$ python3 -q
>>> import numpy as np
>>> from numpy import linalg as LA
>>> np.set_printoptions(suppress=True, linewidth=140)
>>> def rnd(a):
...     return np.round(a, 1) + 0
... 
>>> m1 = np.loadtxt("a.csv", delimiter=",")
>>> print(rnd(m1))
[[ 0.7 -0.5 -0.5  0. ]
 [-0.5  0.  -0.9 -0.1]
 [-0.5 -0.9  0.2 -0.1]
 [ 0.  -0.1 -0.1  1. ]]
>>> w, vecs = LA.eigh(m1)
>>> x0 = np.array([-2, 0, -2, 1])
>>> print(rnd(LA.eigvalsh(m1[1:, 1:])))
[-0.7  1.   1. ]
>>> print(rnd(x0 @ m1 @ x0))
1.6
>>> print(rnd(vecs * np.abs(w) @ vecs.T))
[[1. 0. 0. 0.]
 [0. 1. 0. 0.]
 [0. 0. 1. 0.]
 [0. 0. 0. 1.]]
>>> M2 = m1 / LA.norm(m1, axis=1, keepdims=True)
>>> cov = M2 @ M2.T
>>> print(rnd(cov[0]))
[1. 0. 0. 0.]
>>> print(rnd(LA.norm(M2, axis=1)))
[1. 1. 1. 1.]
>>> print((np.abs(cov) > 0.9).astype(int))
[[1 0 0 0]
 [0 1 0 0]
 [0 0 1 0]
 [0 0 0 1]]
>>> F = np.array([[0.9, 0.8, -4.5], [1.8, -0.3, 5.5], [0.2, -0.8, -6.0]])
>>> w, vecs = LA.eig(F)
>>> print(rnd(np.sort(LA.eigvals(F @ F))))
[ 3.   8.7 17.5]
>>> print(rnd(w))
[ 1.7 -2.9 -4.2]
>>> A, _ = LA.qr(np.array([[0.3, -1.3, 0.8], [0.9, -0.2, 0.9], [-0.2, 0.2, 0.6]]))
>>> print(rnd(A))
[[-0.3  0.9  0.1]
 [-0.9 -0.3  0.2]
 [ 0.2 -0.1  1. ]]
>>> print(rnd(LA.norm(A, axis=0)))
[1. 1. 1.]
>>> print(rnd(A[:, 1] @ A[:, 2]))
0.0
>>> print(rnd(A @ A.T))
[[1. 0. 0.]
 [0. 1. 0.]
 [0. 0. 1.]]
>>> t3 = np.stack([A, 2 * A, A[::-1]])
>>> print(rnd(np.einsum("bij,cij->bc", t3, t3)))
[[ 3.  6.  1.]
 [ 6. 12.  2.]
 [ 1.  2.  3.]]
>>> print((t3 @ A.T).shape)
(3, 3, 3)
>>> print(rnd(LA.det(A[::-1])))
-1.0
>>> print(rnd(LA.eigvals(A).sum().real))
0.3
>>> print(LA.norm(A, axis=1).argmax())
1
>>> print(rnd(A[0] @ A[1]))
0.0
>>> rng = np.random.default_rng(5008)
>>> lab = rng.permutation(3)
>>> M2 = A[:, lab] * rng.choice([-1, 1], 3)
>>> print(rnd(M2))
[[ 0.3 -0.1 -0.9]
 [ 0.9 -0.2  0.3]
 [-0.2 -1.   0.1]]
>>> U, _, VT = LA.svd(A.T @ M2)
>>> print(rnd(U @ VT))
[[-1.  0.  0.]
 [ 0.  0. -1.]
 [ 0. -1.  0.]]
>>> print(rnd(LA.lstsq(A, M2)[0]))
[[-1.  0.  0.]
 [ 0.  0. -1.]
 [ 0. -1.  0.]]
>>> arr = np.load("out12.npy")
>>> print(arr)
[[ 1.7  0.3  2.8]
 [ 1.9  0.5  3.3]
 [ 2.2  0.1  3.1]
 [ 2.2 -0.4  2.6]
 [ 2.2  0.   3.3]
 [ 1.6 -3.  -1.2]
 [ 1.5 -2.6 -0.9]
 [ 2.2 -3.4 -0.9]
 [ 2.9 -3.4 -1.3]
 [ 2.1 -3.2 -1.4]]
>>> cen = arr - arr.mean(axis=0)
>>> U, sv, VT = LA.svd(cen, full_matrices=False)
>>> print(rnd(sv ** 2 / (sv ** 2).sum()))
[1. 0. 0.]
>>> print((np.sign(U[:, 0]) == np.sign(U[0, 0])).astype(int))
[1 1 1 1 1 0 0 0 0 0]
>>> print(np.searchsorted(np.cumsum(sv ** 2) / (sv ** 2).sum(), 0.9) + 1)
1
>>> print(rnd(np.abs(VT[-1])))
[0.4 0.7 0.6]
>>> print(LA.matrix_rank(cen))
3
>>> D = LA.norm(arr[:, None] - arr[None], axis=-1)
>>> print(rnd(D[:5, :5]))
[[0.  0.6 0.6 0.9 0.8]
 [0.6 0.  0.5 1.2 0.6]
 [0.6 0.5 0.  0.7 0.2]
 [0.9 1.2 0.7 0.  0.8]
 [0.8 0.6 0.2 0.8 0. ]]
>>> print(rnd(D[5]))
[5.2 5.7 5.3 4.6 5.4 0.  0.5 0.8 1.4 0.6]
>>> print(np.flatnonzero(D[5] < D.mean() / 2))
[5 6 7 8 9]
>>> print(LA.matrix_rank(D ** 2))
5
>>> print(D.shape)
(10, 10)
>>> print(rnd(LA.norm(arr - arr.mean(axis=0), axis=1)))
[2.6 3.1 2.7 2.  2.8 2.6 2.2 2.6 3.1 2.9]
>>> print(D[5].round(6).argsort(kind="stable")[:4])
[5 6 9 7]
>>> print(D.mean(axis=1).argmax())
8
>>> M2 = arr / LA.norm(arr, axis=1, keepdims=True)
>>> cov = M2 @ M2.T
>>> print(rnd(cov[6]))
[-0.1 -0.1  0.   0.2  0.   1.   1.   1.   1.   1. ]
>>> print(rnd(cov))
[[ 1.   1.   1.   1.   1.  -0.1 -0.1  0.   0.  -0.1]
 [ 1.   1.   1.   1.   1.  -0.2 -0.1  0.   0.  -0.1]
 [ 1.   1.   1.   1.   1.   0.   0.   0.1  0.1  0. ]
 [ 1.   1.   1.   1.   1.   0.1  0.2  0.3  0.3  0.2]
 [ 1.   1.   1.   1.   1.   0.   0.   0.1  0.1  0. ]
 [-0.1 -0.2  0.   0.1  0.   1.   1.   1.   1.   1. ]
 [-0.1 -0.1  0.   0.2  0.   1.   1.   1.   1.   1. ]
 [ 0.   0.   0.1  0.3  0.1  1.   1.   1.   1.   1. ]
 [ 0.   0.   0.1  0.3  0.1  1.   1.   1.   1.   1. ]
 [-0.1 -0.1  0.   0.2  0.   1.   1.   1.   1.   1. ]]
